% python3 -q
>>> import numpy as np
>>> np.set_printoptions(precision=1, suppress=True, linewidth=100)
>>> def rnd(a):
...     return np.round(a, 1) + 0
... 
>>> X = np.load("test5.npy")
>>> X
array([[  1,  -2,   1],
       [ -1,  -3,   2],
       [  0,  -6,   3],
       [ -3,  -4,   1],
       [ -1,  -7,   3],
       [ -4,  -8,   0],
       [ -3,  -7,   3],
       [ -6, -10,   1],
       [ -8,  -9,   1],
       [-10,  -9,   4],
       [-13,  -6,   6],
       [-10,  -6,   5],
       [ -9,  -4,   6],
       [-11,  -1,   9],
       [-10,   2,   6],
       [ -9,  -1,   4],
       [ -9,  -3,   7],
       [ -8,  -2,   6],
       [ -8,  -2,   5],
       [-10,   1,   5],
       [-11,  -1,   4],
       [ -8,  -2,   7],
       [-10,  -3,   5],
       [-13,  -4,   6],
       [-16,  -6,   8],
       [-17,  -7,   9],
       [-15,  -8,  10],
       [-16,  -8,  13],
       [-16, -11,  14],
       [-19, -10,  13]])
>>> Xc = X - X.mean(axis=0)
>>> Uu, s, Vt = np.linalg.svd(Xc, full_matrices=False)
>>> np.searchsorted(np.cumsum(s ** 2) / (s ** 2).sum(), 0.9) + 1
np.int64(2)
>>> rnd(s)
array([33.7, 17.9,  9.5])
>>> np.abs(Uu[:, 0]).argmax()
np.int64(29)
>>> print(rnd(s ** 2 / (s ** 2).sum()))
[0.7 0.2 0.1]
>>> rnd((s ** 2).sum() ** 2 / (s ** 4).sum())
np.float64(1.7)
>>> Xc = (X - X.mean(axis=0)) / X.std(axis=0)
>>> print(rnd(Xc.std(axis=0)))
[1. 1. 1.]
>>> np.argwhere(np.abs(Xc) > 2)
array([[14,  1],
       [27,  2],
       [28,  2],
       [29,  2]])
>>> b = np.linalg.lstsq(np.delete(Xc, 2, axis=1), Xc[:, 2])[0]
>>> rnd(1 - np.var(Xc[:, 2] - np.delete(Xc, 2, axis=1) @ b))
np.float64(0.7)
>>> J = np.load("out6.npy")
>>> rnd(J)
array([[ 0.3,  0. , -0.2,  0.1,  0.1, -0.3, -0.1, -0.1, -0.1],
       [ 0. ,  0.7,  0.1,  0.4, -0.1, -0.1,  0.2,  0.1,  0. ],
       [-0.2,  0.1,  0.6, -0.2, -0.2,  0. ,  0.2,  0. , -0.3],
       [ 0.1,  0.4, -0.2,  0.3,  0. ,  0. ,  0. ,  0.1,  0.1],
       [ 0.1, -0.1, -0.2,  0. ,  0.2, -0.1,  0. , -0.2,  0. ],
       [-0.3, -0.1,  0. ,  0. , -0.1,  0.6,  0.1,  0.1,  0.3],
       [-0.1,  0.2,  0.2,  0. ,  0. ,  0.1,  0.4, -0.4,  0.1],
       [-0.1,  0.1,  0. ,  0.1, -0.2,  0.1, -0.4,  0.6, -0.2],
       [-0.1,  0. , -0.3,  0.1,  0. ,  0.3,  0.1, -0.2,  0.4]])
>>> vec = np.array([3, 1, 3, 2, 2, 1, 2, 3, 1])
>>> print(rnd(np.linalg.eigvalsh(2 * J - np.eye(9))))
[-1. -1. -1. -1. -1.  1.  1.  1.  1.]
>>> rnd(np.trace(J))
np.float64(4.0)
>>> Uu, s, Vt = np.linalg.svd(J)
>>> vecs = Vt[:(s > 1e-8).sum()]
>>> rng = np.random.default_rng(779)
>>> vec = J[6] + 5 * J[0] + rng.integers(2) * np.eye(9)[0]
>>> rnd(vec)
array([ 2.2,  0.5, -0.6,  0.4,  0.7, -1.6,  0. , -0.8, -0.2])
>>> rnd(vecs.T @ vecs)
array([[ 0.3,  0. , -0.2,  0.1,  0.1, -0.3, -0.1, -0.1, -0.1],
       [ 0. ,  0.7,  0.1,  0.4, -0.1, -0.1,  0.2,  0.1,  0. ],
       [-0.2,  0.1,  0.6, -0.2, -0.2,  0. ,  0.2,  0. , -0.3],
       [ 0.1,  0.4, -0.2,  0.3,  0. ,  0. ,  0. ,  0.1,  0.1],
       [ 0.1, -0.1, -0.2,  0. ,  0.2, -0.1,  0. , -0.2,  0. ],
       [-0.3, -0.1,  0. ,  0. , -0.1,  0.6,  0.1,  0.1,  0.3],
       [-0.1,  0.2,  0.2,  0. ,  0. ,  0.1,  0.4, -0.4,  0.1],
       [-0.1,  0.1,  0. ,  0.1, -0.2,  0.1, -0.4,  0.6, -0.2],
       [-0.1,  0. , -0.3,  0.1,  0. ,  0.3,  0.1, -0.2,  0.4]])
>>> rnd(np.diag(vecs.T @ vecs))
array([0.3, 0.7, 0.6, 0.3, 0.2, 0.6, 0.4, 0.6, 0.4])
>>> np.allclose(vecs.T @ vecs @ vec, vec)
False
>>> r0 = np.array([2, 0])
>>> rnd(np.polyval(r0, J[5]))
array([-0.7, -0.2, -0.1,  0. , -0.3,  1.1,  0.2,  0.2,  0.6])
>>> rnd(np.correlate(J[5], J[3], "full"))
array([ 0. , -0.1,  0. ,  0. ,  0. ,  0. ,  0.1, -0.1,  0. , -0.1,  0.2, -0.2,  0.2,  0.1,  0. ,
        0.1,  0. ])
>>> rnd(np.convolve(J[5], r0))
array([-0.7, -0.2, -0.1,  0. , -0.3,  1.1,  0.2,  0.2,  0.6,  0. ])
